$ ipython --no-banner

In [1]: import numpy as np

In [2]: np.set_printoptions(suppress=True, linewidth=120)

In [3]: rnd = lambda a: np.round(a, 2) + 0

In [4]: feats = np.array([[5, 0, 0, 0, 0, 0, 0, 0],
   ...:     [0, 0, 0, 0, 0, 0, 0, 0],
   ...:     [0, 0, 1, 0, 0, 0, 0, 0],
   ...:     [0, 0, 0, 1, 0, 0, 0, 0],
   ...:     [0, 0, 0, 0, 2, 0, 0, 0],
   ...:     [0, 0, 0, 0, 0, 4, 0, 0],
   ...:     [0, 0, 0, 0, 0, 0, 3, 0],
   ...:     [0, 0, 0, 0, 0, 0, 0, 4]])

In [5]: # symmetric, so the eigenvalues are real

In [6]: np.linalg.matrix_rank(feats, rtol=0.1)
Out[6]: np.int64(7)

In [7]: rnd(np.linalg.norm(feats, 2) / np.linalg.norm(feats))
Out[7]: np.float64(0.59)

In [8]: [round(float(x), 2) for x in np.linalg.svd(feats, compute_uv=False)[:3]]
Out[8]: [5.0, 4.0, 4.0]

In [9]: np.argsort(-np.linalg.norm(feats, axis=0).round(6), kind="stable")[:3]
Out[9]: array([0, 5, 7])

In [10]: T = np.stack([feats, 3 * feats, feats[::-1]])

In [11]: T.shape
Out[11]: (3, 8, 8)

In [12]: (T @ feats.T).shape
Out[12]: (3, 8, 8)

In [13]: th = np.radians(120)

In [14]: R = np.eye(8)

In [15]: R[7, 7] = R[4, 4] = np.cos(th)

In [16]: R[7, 4], R[4, 7] = -np.sin(th), np.sin(th)

In [17]: rnd(R)
Out[17]: 
array([[ 1.  ,  0.  ,  0.  ,  0.  ,  0.  ,  0.  ,  0.  ,  0.  ],
       [ 0.  ,  1.  ,  0.  ,  0.  ,  0.  ,  0.  ,  0.  ,  0.  ],
       [ 0.  ,  0.  ,  1.  ,  0.  ,  0.  ,  0.  ,  0.  ,  0.  ],
       [ 0.  ,  0.  ,  0.  ,  1.  ,  0.  ,  0.  ,  0.  ,  0.  ],
       [ 0.  ,  0.  ,  0.  ,  0.  , -0.5 ,  0.  ,  0.  ,  0.87],
       [ 0.  ,  0.  ,  0.  ,  0.  ,  0.  ,  1.  ,  0.  ,  0.  ],
       [ 0.  ,  0.  ,  0.  ,  0.  ,  0.  ,  0.  ,  1.  ,  0.  ],
       [ 0.  ,  0.  ,  0.  ,  0.  , -0.87,  0.  ,  0.  , -0.5 ]])

In [18]: Y = feats @ R.T

In [19]: rnd(np.linalg.svd(feats, compute_uv=False)), rnd(np.linalg.svd(Y, compute_uv=False))
Out[19]: 
(array([5., 4., 4., 3., 2., 1., 1., 0.]),
 array([5., 4., 4., 3., 2., 1., 1., 0.]))

In [20]: np.allclose(feats @ feats.T, Y @ Y.T)
Out[20]: True

In [21]: np.allclose(np.linalg.norm(feats, axis=1), np.linalg.norm(Y, axis=1))
Out[21]: True

In [22]: rnd(np.linalg.det(R)), np.trace(R)
Out[22]: (np.float64(1.0), np.float64(5.0))

In [23]: np.unique(feats.round(6), axis=0).shape
Out[23]: (8, 8)

In [24]: np.linalg.lstsq(feats[:-1].T, feats[-1])[2]
Out[24]: np.int32(6)

In [25]: rnd(np.trace(np.linalg.pinv(feats) @ feats))
Out[25]: np.float64(7.0)

In [26]: F = np.load("test3.npy")

In [27]: F
Out[27]: 
array([[0., 2., 0., 0., 1., 0., 0., 1., 0., 3., 0.],
       [2., 0., 0., 0., 0., 0., 0., 0., 0., 0., 0.],
       [0., 0., 0., 0., 0., 0., 0., 0., 0., 0., 0.],
       [0., 0., 0., 0., 0., 0., 0., 0., 0., 0., 0.],
       [1., 0., 0., 0., 0., 0., 0., 0., 0., 0., 0.],
       [0., 0., 0., 0., 0., 0., 0., 0., 0., 0., 0.],
       [0., 0., 0., 0., 0., 0., 0., 0., 0., 0., 0.],
       [1., 0., 0., 0., 0., 0., 0., 0., 0., 0., 0.],
       [0., 0., 0., 0., 0., 0., 0., 0., 0., 0., 0.],
       [3., 0., 0., 0., 0., 0., 0., 0., 0., 0., 0.],
       [0., 0., 0., 0., 0., 0., 0., 0., 0., 0., 0.]])

In [28]: # symmetric, so the eigenvalues are real

In [29]: evals, vecs = np.linalg.eigh(F)

In [30]: rnd(np.linalg.eigvalsh(F @ F))
Out[30]: array([ 0.,  0.,  0.,  0.,  0.,  0.,  0.,  0.,  0., 15., 15.])

In [31]: rnd(evals)
Out[31]: array([-3.87,  0.  ,  0.  ,  0.  ,  0.  ,  0.  ,  0.  ,  0.  ,  0.  ,  0.  ,  3.87])

In [32]: rnd(vecs.T @ F @ vecs)
Out[32]: 
array([[-3.87,  0.  ,  0.  ,  0.  ,  0.  ,  0.  ,  0.  ,  0.  ,  0.  ,  0.  ,  0.  ],
       [ 0.  ,  0.  ,  0.  ,  0.  ,  0.  ,  0.  ,  0.  ,  0.  ,  0.  ,  0.  ,  0.  ],
       [ 0.  ,  0.  ,  0.  ,  0.  ,  0.  ,  0.  ,  0.  ,  0.  ,  0.  ,  0.  ,  0.  ],
       [ 0.  ,  0.  ,  0.  ,  0.  ,  0.  ,  0.  ,  0.  ,  0.  ,  0.  ,  0.  ,  0.  ],
       [ 0.  ,  0.  ,  0.  ,  0.  ,  0.  ,  0.  ,  0.  ,  0.  ,  0.  ,  0.  ,  0.  ],
       [ 0.  ,  0.  ,  0.  ,  0.  ,  0.  ,  0.  ,  0.  ,  0.  ,  0.  ,  0.  ,  0.  ],
       [ 0.  ,  0.  ,  0.  ,  0.  ,  0.  ,  0.  ,  0.  ,  0.  ,  0.  ,  0.  ,  0.  ],
       [ 0.  ,  0.  ,  0.  ,  0.  ,  0.  ,  0.  ,  0.  ,  0.  ,  0.  ,  0.  ,  0.  ],
       [ 0.  ,  0.  ,  0.  ,  0.  ,  0.  ,  0.  ,  0.  ,  0.  ,  0.  ,  0.  ,  0.  ],
       [ 0.  ,  0.  ,  0.  ,  0.  ,  0.  ,  0.  ,  0.  ,  0.  ,  0.  ,  0.  ,  0.  ],
       [ 0.  ,  0.  ,  0.  ,  0.  ,  0.  ,  0.  ,  0.  ,  0.  ,  0.  ,  0.  ,  3.87]])

In [33]: np.abs(vecs[:, -1]).round(6).argmax()
Out[33]: np.int64(0)

In [34]: rnd(np.linalg.svd(F, compute_uv=False))
Out[34]: array([3.87, 3.87, 0.  , 0.  , 0.  , 0.  , 0.  , 0.  , 0.  , 0.  , 0.  ])

In [35]: evals.sum(), np.trace(F)
Out[35]: (np.float64(0.0), np.float64(0.0))

In [36]: (F + F.T) / 2
Out[36]: 
array([[0., 2., 0., 0., 1., 0., 0., 1., 0., 3., 0.],
       [2., 0., 0., 0., 0., 0., 0., 0., 0., 0., 0.],
       [0., 0., 0., 0., 0., 0., 0., 0., 0., 0., 0.],
       [0., 0., 0., 0., 0., 0., 0., 0., 0., 0., 0.],
       [1., 0., 0., 0., 0., 0., 0., 0., 0., 0., 0.],
       [0., 0., 0., 0., 0., 0., 0., 0., 0., 0., 0.],
       [0., 0., 0., 0., 0., 0., 0., 0., 0., 0., 0.],
       [1., 0., 0., 0., 0., 0., 0., 0., 0., 0., 0.],
       [0., 0., 0., 0., 0., 0., 0., 0., 0., 0., 0.],
       [3., 0., 0., 0., 0., 0., 0., 0., 0., 0., 0.],
       [0., 0., 0., 0., 0., 0., 0., 0., 0., 0., 0.]])

In [37]: rnd(np.linalg.matrix_power(F, 3))
Out[37]: 
array([[ 0., 30.,  0.,  0., 15.,  0.,  0., 15.,  0., 45.,  0.],
       [30.,  0.,  0.,  0.,  0.,  0.,  0.,  0.,  0.,  0.,  0.],
       [ 0.,  0.,  0.,  0.,  0.,  0.,  0.,  0.,  0.,  0.,  0.],
       [ 0.,  0.,  0.,  0.,  0.,  0.,  0.,  0.,  0.,  0.,  0.],
       [15.,  0.,  0.,  0.,  0.,  0.,  0.,  0.,  0.,  0.,  0.],
       [ 0.,  0.,  0.,  0.,  0.,  0.,  0.,  0.,  0.,  0.,  0.],
       [ 0.,  0.,  0.,  0.,  0.,  0.,  0.,  0.,  0.,  0.,  0.],
       [15.,  0.,  0.,  0.,  0.,  0.,  0.,  0.,  0.,  0.,  0.],
       [ 0.,  0.,  0.,  0.,  0.,  0.,  0.,  0.,  0.,  0.,  0.],
       [45.,  0.,  0.,  0.,  0.,  0.,  0.,  0.,  0.,  0.,  0.],
       [ 0.,  0.,  0.,  0.,  0.,  0.,  0.,  0.,  0.,  0.,  0.]])

In [38]: np.allclose(F @ F.T, F.T @ F)
Out[38]: True

In [39]: F @ F
Out[39]: 
array([[15.,  0.,  0.,  0.,  0.,  0.,  0.,  0.,  0.,  0.,  0.],
       [ 0.,  4.,  0.,  0.,  2.,  0.,  0.,  2.,  0.,  6.,  0.],
       [ 0.,  0.,  0.,  0.,  0.,  0.,  0.,  0.,  0.,  0.,  0.],
       [ 0.,  0.,  0.,  0.,  0.,  0.,  0.,  0.,  0.,  0.,  0.],
       [ 0.,  2.,  0.,  0.,  1.,  0.,  0.,  1.,  0.,  3.,  0.],
       [ 0.,  0.,  0.,  0.,  0.,  0.,  0.,  0.,  0.,  0.,  0.],
       [ 0.,  0.,  0.,  0.,  0.,  0.,  0.,  0.,  0.,  0.,  0.],
       [ 0.,  2.,  0.,  0.,  1.,  0.,  0.,  1.,  0.,  3.,  0.],
       [ 0.,  0.,  0.,  0.,  0.,  0.,  0.,  0.,  0.,  0.,  0.],
       [ 0.,  6.,  0.,  0.,  3.,  0.,  0.,  3.,  0.,  9.,  0.],
       [ 0.,  0.,  0.,  0.,  0.,  0.,  0.,  0.,  0.,  0.,  0.]])

In [40]: rnd(np.sort(np.abs(np.linalg.eigvals(F))))
Out[40]: array([0.  , 0.  , 0.  , 0.  , 0.  , 0.  , 0.  , 0.  , 0.  , 3.87, 3.87])

In [41]: F.inv()
---------------------------------------------------------------------------
AttributeError                            Traceback (most recent call last)
Cell In[41], line 1
----> 1 F.inv()

AttributeError: 'numpy.ndarray' object has no attribute 'inv'

In [42]: rnd(np.linalg.eigvalsh(F).min())
Out[42]: np.float64(-3.87)

In [43]: try:
    ...:     np.linalg.cholesky(F)
    ...: except np.linalg.LinAlgError as e:
    ...:     print(e)
    ...: 
Matrix is not positive definite

In [44]: np.abs(F).max()
Out[44]: np.float64(3.0)

In [45]: F - F[0]
Out[45]: 
array([[ 0.,  0.,  0.,  0.,  0.,  0.,  0.,  0.,  0.,  0.,  0.],
       [ 2., -2.,  0.,  0., -1.,  0.,  0., -1.,  0., -3.,  0.],
       [ 0., -2.,  0.,  0., -1.,  0.,  0., -1.,  0., -3.,  0.],
       [ 0., -2.,  0.,  0., -1.,  0.,  0., -1.,  0., -3.,  0.],
       [ 1., -2.,  0.,  0., -1.,  0.,  0., -1.,  0., -3.,  0.],
       [ 0., -2.,  0.,  0., -1.,  0.,  0., -1.,  0., -3.,  0.],
       [ 0., -2.,  0.,  0., -1.,  0.,  0., -1.,  0., -3.,  0.],
       [ 1., -2.,  0.,  0., -1.,  0.,  0., -1.,  0., -3.,  0.],
       [ 0., -2.,  0.,  0., -1.,  0.,  0., -1.,  0., -3.,  0.],
       [ 3., -2.,  0.,  0., -1.,  0.,  0., -1.,  0., -3.,  0.],
       [ 0., -2.,  0.,  0., -1.,  0.,  0., -1.,  0., -3.,  0.]])

In [46]: F.shape
Out[46]: (11, 11)

In [47]: rnd(F.mean(axis=0))
Out[47]: array([0.64, 0.18, 0.  , 0.  , 0.09, 0.  , 0.  , 0.09, 0.  , 0.27, 0.  ])

In [48]: np.diff(F, axis=0)
Out[48]: 
array([[ 2., -2.,  0.,  0., -1.,  0.,  0., -1.,  0., -3.,  0.],
       [-2.,  0.,  0.,  0.,  0.,  0.,  0.,  0.,  0.,  0.,  0.],
       [ 0.,  0.,  0.,  0.,  0.,  0.,  0.,  0.,  0.,  0.,  0.],
       [ 1.,  0.,  0.,  0.,  0.,  0.,  0.,  0.,  0.,  0.,  0.],
       [-1.,  0.,  0.,  0.,  0.,  0.,  0.,  0.,  0.,  0.,  0.],
       [ 0.,  0.,  0.,  0.,  0.,  0.,  0.,  0.,  0.,  0.,  0.],
       [ 1.,  0.,  0.,  0.,  0.,  0.,  0.,  0.,  0.,  0.,  0.],
       [-1.,  0.,  0.,  0.,  0.,  0.,  0.,  0.,  0.,  0.,  0.],
       [ 3.,  0.,  0.,  0.,  0.,  0.,  0.,  0.,  0.,  0.,  0.],
       [-3.,  0.,  0.,  0.,  0.,  0.,  0.,  0.,  0.,  0.,  0.]])

In [49]: rnd(np.linalg.norm(F))
Out[49]: np.float64(5.48)

In [50]: F.sum(axis=1)
Out[50]: array([7., 2., 0., 0., 1., 0., 0., 1., 0., 3., 0.])

In [51]: rnd(np.linalg.svd(F, compute_uv=False))
Out[51]: array([3.87, 3.87, 0.  , 0.  , 0.  , 0.  , 0.  , 0.  , 0.  , 0.  , 0.  ])

In [52]: np.zeros(11, 11)
---------------------------------------------------------------------------
TypeError                                 Traceback (most recent call last)
Cell In[52], line 1
----> 1 np.zeros(11, 11)

TypeError: Cannot interpret '11' as a data type

In [53]: np.linalg.matrix_rank(F)
Out[53]: np.int64(2)

In [54]: mat = np.loadtxt("block14.csv", delimiter=",")

In [55]: mat
Out[55]: 
array([[ 1.34, -6.08, -2.92, -1.17,  1.75,  2.36, -6.13],
       [-4.92,  0.92, -1.4 , -0.24,  4.87, -2.78,  1.07],
       [ 0.34, -6.95, -3.84,  0.82,  0.45,  1.83, -7.14],
       [-5.59,  0.13,  0.15,  0.23,  5.49, -2.76,  2.11],
       [-2.94,  0.54, -0.69,  1.67,  6.73, -4.48,  1.97],
       [-4.88, -0.26,  1.02,  2.  ,  4.18, -3.02,  2.76],
       [-3.78,  0.55,  0.85,  1.45,  5.65, -3.16,  1.86],
       [-6.29, -1.09,  0.93,  1.47,  4.01, -2.76,  1.45],
       [-4.65,  1.37, -0.72,  0.98,  5.19, -4.02,  2.43],
       [ 0.83, -8.36, -4.56, -0.74,  0.64,  2.35, -5.07],
       [-4.51,  0.97, -0.71,  1.75,  3.25, -2.71,  4.23],
       [-0.27, -6.45, -3.14, -1.43, -0.2 ,  2.51, -5.94],
       [ 0.65, -7.44, -2.26,  0.01,  0.03,  0.1 , -5.16],
       [ 0.55, -7.72, -3.05,  1.48,  1.24,  1.2 , -6.08],
       [-5.09, -1.87,  1.09,  0.87,  5.22, -3.35,  3.81],
       [ 1.94, -6.44, -3.84,  0.91,  0.88,  0.18, -5.38],
       [-3.53,  0.63, -1.45,  1.22,  3.37, -3.84,  2.21],
       [ 0.18, -6.78, -2.94,  0.02, -0.36,  1.04, -6.57],
       [-0.17, -7.91, -2.29, -0.95, -0.24,  2.42, -6.03],
       [-4.3 , -0.01,  1.56,  1.39,  5.53, -4.98,  2.32],
       [-5.36,  0.36,  0.46,  0.02,  5.94, -2.73,  1.36],
       [-6.47,  3.03,  1.39,  0.58,  5.12, -2.91,  2.84],
       [ 1.33, -8.92, -3.16,  0.33,  0.73,  0.4 , -6.86],
       [ 0.08, -6.12, -2.31, -1.  ,  1.14,  1.78, -5.6 ],
       [-6.64,  0.83, -0.13,  0.57,  4.11, -2.89,  0.73],
       [ 1.48, -6.96, -4.23,  0.92,  1.47,  1.59, -8.05],
       [-4.86,  0.72, -0.19,  1.9 ,  5.67, -3.92,  3.14],
       [ 0.47, -8.08, -4.38, -1.15,  1.61,  2.82, -5.94],
       [-7.1 , -0.69,  0.25, -0.67,  6.29, -3.02,  2.14],
       [ 1.16, -8.54, -3.38, -1.36,  0.46,  0.52, -5.39]])

In [56]: vec = np.array([-1, -1, 1, -2, 2, -3, 1])

In [57]: h1 = np.maximum(mat @ vec, 0)

In [58]: rnd(mat.T @ h1)
Out[58]: array([-2061.1 ,   123.45,    87.29,   365.24,  2087.84, -1363.75,   919.44])

In [59]: rnd(np.tanh(mat @ vec))
Out[59]: 
array([-1.  ,  1.  , -1.  ,  1.  ,  1.  ,  1.  ,  1.  ,  1.  ,  1.  , -1.  ,  1.  , -1.  , -0.71, -1.  ,  1.  , -1.  ,
        1.  , -1.  , -1.  ,  1.  ,  1.  ,  1.  , -0.99, -0.99,  1.  , -1.  ,  1.  , -1.  ,  1.  ,  0.6 ])

In [60]: np.flatnonzero(h1 > 1e-9)
Out[60]: array([ 1,  3,  4,  5,  6,  7,  8, 10, 14, 16, 19, 20, 21, 24, 26, 28, 29])

In [61]: vec = np.array([-2, -3, 3, 0, 1, -1, 3, -1, 0, 1, -3])

In [62]: F * vec
Out[62]: 
array([[-0., -6.,  0.,  0.,  1., -0.,  0., -1.,  0.,  3., -0.],
       [-4., -0.,  0.,  0.,  0., -0.,  0., -0.,  0.,  0., -0.],
       [-0., -0.,  0.,  0.,  0., -0.,  0., -0.,  0.,  0., -0.],
       [-0., -0.,  0.,  0.,  0., -0.,  0., -0.,  0.,  0., -0.],
       [-2., -0.,  0.,  0.,  0., -0.,  0., -0.,  0.,  0., -0.],
       [-0., -0.,  0.,  0.,  0., -0.,  0., -0.,  0.,  0., -0.],
       [-0., -0.,  0.,  0.,  0., -0.,  0., -0.,  0.,  0., -0.],
       [-2., -0.,  0.,  0.,  0., -0.,  0., -0.,  0.,  0., -0.],
       [-0., -0.,  0.,  0.,  0., -0.,  0., -0.,  0.,  0., -0.],
       [-6., -0.,  0.,  0.,  0., -0.,  0., -0.,  0.,  0., -0.],
       [-0., -0.,  0.,  0.,  0., -0.,  0., -0.,  0.,  0., -0.]])

In [63]: F @ np.eye(11)[9]
Out[63]: array([3., 0., 0., 0., 0., 0., 0., 0., 0., 0., 0.])

In [64]: (F * vec).sum(axis=1)
Out[64]: array([-3., -4.,  0.,  0., -2.,  0.,  0., -2.,  0., -6.,  0.])

In [65]: f, g = mat[0], mat[15]

In [66]: rnd(f @ f)
Out[66]: np.float64(94.87)

In [67]: pr = (f @ g) / (f @ f) * f

In [68]: rnd(g - pr)
Out[68]: array([ 0.71, -0.87, -1.17,  1.98, -0.72, -1.98,  0.23])

In [69]: np.linalg.matrix_rank(np.outer(f, g))
Out[69]: np.int64(1)

In [70]: d = np.linalg.norm(mat[:, None] - mat[None], axis=-1)

In [71]: d.mean(axis=1).argmax()
Out[71]: np.int64(21)

In [72]: d[27].round(6).argsort(kind="stable")[:4]
Out[72]: array([27,  9,  0, 11])

In [73]: th = np.radians(65)

In [74]: R = np.eye(7)

In [75]: R[0, 0] = R[3, 3] = np.cos(th)

In [76]: R[0, 3], R[3, 0] = -np.sin(th), np.sin(th)

In [77]: rnd(R)
Out[77]: 
array([[ 0.42,  0.  ,  0.  , -0.91,  0.  ,  0.  ,  0.  ],
       [ 0.  ,  1.  ,  0.  ,  0.  ,  0.  ,  0.  ,  0.  ],
       [ 0.  ,  0.  ,  1.  ,  0.  ,  0.  ,  0.  ,  0.  ],
       [ 0.91,  0.  ,  0.  ,  0.42,  0.  ,  0.  ,  0.  ],
       [ 0.  ,  0.  ,  0.  ,  0.  ,  1.  ,  0.  ,  0.  ],
       [ 0.  ,  0.  ,  0.  ,  0.  ,  0.  ,  1.  ,  0.  ],
       [ 0.  ,  0.  ,  0.  ,  0.  ,  0.  ,  0.  ,  1.  ]])

In [78]: Y = mat @ R.T

In [79]: rnd(np.linalg.svd(mat, compute_uv=False)), rnd(np.linalg.svd(Y, compute_uv=False))
Out[79]: 
(array([41.14, 30.21,  6.74,  5.56,  4.5 ,  4.18,  3.08]),
 array([41.14, 30.21,  6.74,  5.56,  4.5 ,  4.18,  3.08]))

In [80]: np.allclose(mat @ mat.T, Y @ Y.T)
Out[80]: True
